% python3 -q
>>> import numpy as np
>>> np.set_printoptions(precision=1, suppress=True, linewidth=200, sign=" ")
>>> rnd = lambda a: np.round(a, 1) + 0
>>> W2 = np.array([[3, 2, -1, 0, -2, 5, 2, 3], [1, -1, 0, 4, -2, 2, -2, 3]])
>>> A = np.repeat(W2, 31 // 2, axis=0)
>>> rng = np.random.default_rng(844932)
>>> A = A + 0.1 * rng.normal(size=A.shape)
>>> print(rnd(A))
[[ 2.9  2.  -1.2  0.  -2.1  4.9  1.9  3. ]
 [ 3.1  2.  -0.9  0.  -2.   5.   1.9  3.2]
 [ 2.9  2.1 -1.   0.  -2.   5.1  2.   3.2]
 [ 3.1  2.1 -1.1  0.  -1.9  4.9  2.1  2.9]
 [ 3.1  1.7 -1.  -0.2 -2.1  5.1  2.1  3. ]
 [ 2.9  1.8 -1.1 -0.1 -1.9  5.   2.   2.9]
 [ 3.1  1.8 -1.   0.  -2.   4.9  2.1  3.1]
 [ 3.1  2.1 -0.9  0.  -2.1  5.3  2.1  3. ]
 [ 3.   2.  -1.   0.  -2.1  5.1  2.   3.1]
 [ 3.1  2.  -1.   0.  -2.   4.9  1.9  3. ]
 [ 2.9  1.9 -1.   0.  -2.   4.9  2.   3.1]
 [ 3.1  2.  -1.1  0.  -1.9  5.   1.8  2.9]
 [ 3.   2.  -1.   0.  -2.   4.8  2.1  3. ]
 [ 3.   2.  -0.8 -0.1 -2.   5.   1.9  3.1]
 [ 3.1  2.  -1.   0.  -2.   4.9  1.9  3. ]
 [ 1.2 -1.   0.   4.  -2.   2.1 -2.   3.2]
 [ 0.8 -0.9  0.1  4.2 -2.1  2.  -1.8  3. ]
 [ 0.9 -1.1  0.   4.  -2.   2.  -1.9  2.8]
 [ 1.1 -0.8  0.   4.  -2.   1.8 -2.1  3.2]
 [ 1.2 -0.8  0.   3.8 -2.   2.  -1.9  3.1]
 [ 1.2 -1.1  0.   4.1 -2.1  2.1 -2.1  3. ]
 [ 0.9 -0.8  0.1  4.1 -2.   1.9 -2.1  3. ]
 [ 1.1 -1.1  0.   3.9 -2.   1.8 -2.   3. ]
 [ 1.  -1.1  0.1  3.8 -2.3  1.9 -1.8  3.1]
 [ 0.9 -1.1  0.1  4.1 -1.9  2.1 -2.   3. ]
 [ 1.  -0.9 -0.1  4.1 -2.   1.9 -2.1  2.9]
 [ 1.1 -0.9  0.1  4.  -1.9  2.1 -1.9  3. ]
 [ 1.  -1.1  0.   3.9 -2.   2.  -2.   2.9]
 [ 1.  -1.   0.   4.1 -1.8  1.9 -2.1  3. ]
 [ 1.  -1.   0.1  3.8 -2.   2.  -1.9  3.1]]
>>> W2 = A[[8, 14]].astype(float)
>>> for _ in range(5):
...     idx = np.linalg.norm(A[:, None] - W2, axis=-1).argmin(axis=1)
...     W2 = np.array([A[idx == j].mean(axis=0) for j in range(2)])
... 
>>> print(idx)
[ 0  0  0  0  0  0  0  0  0  0  0  0  0  0  0  1  1  1  1  1  1  1  1  1  1  1  1  1  1  1]
>>> print(np.abs(W2[1] - W2[0]).argmax())
3
>>> print(rnd(W2))
[[ 3.  2. -1.  0. -2.  5.  2.  3.]
 [ 1. -1.  0.  4. -2.  2. -2.  3.]]
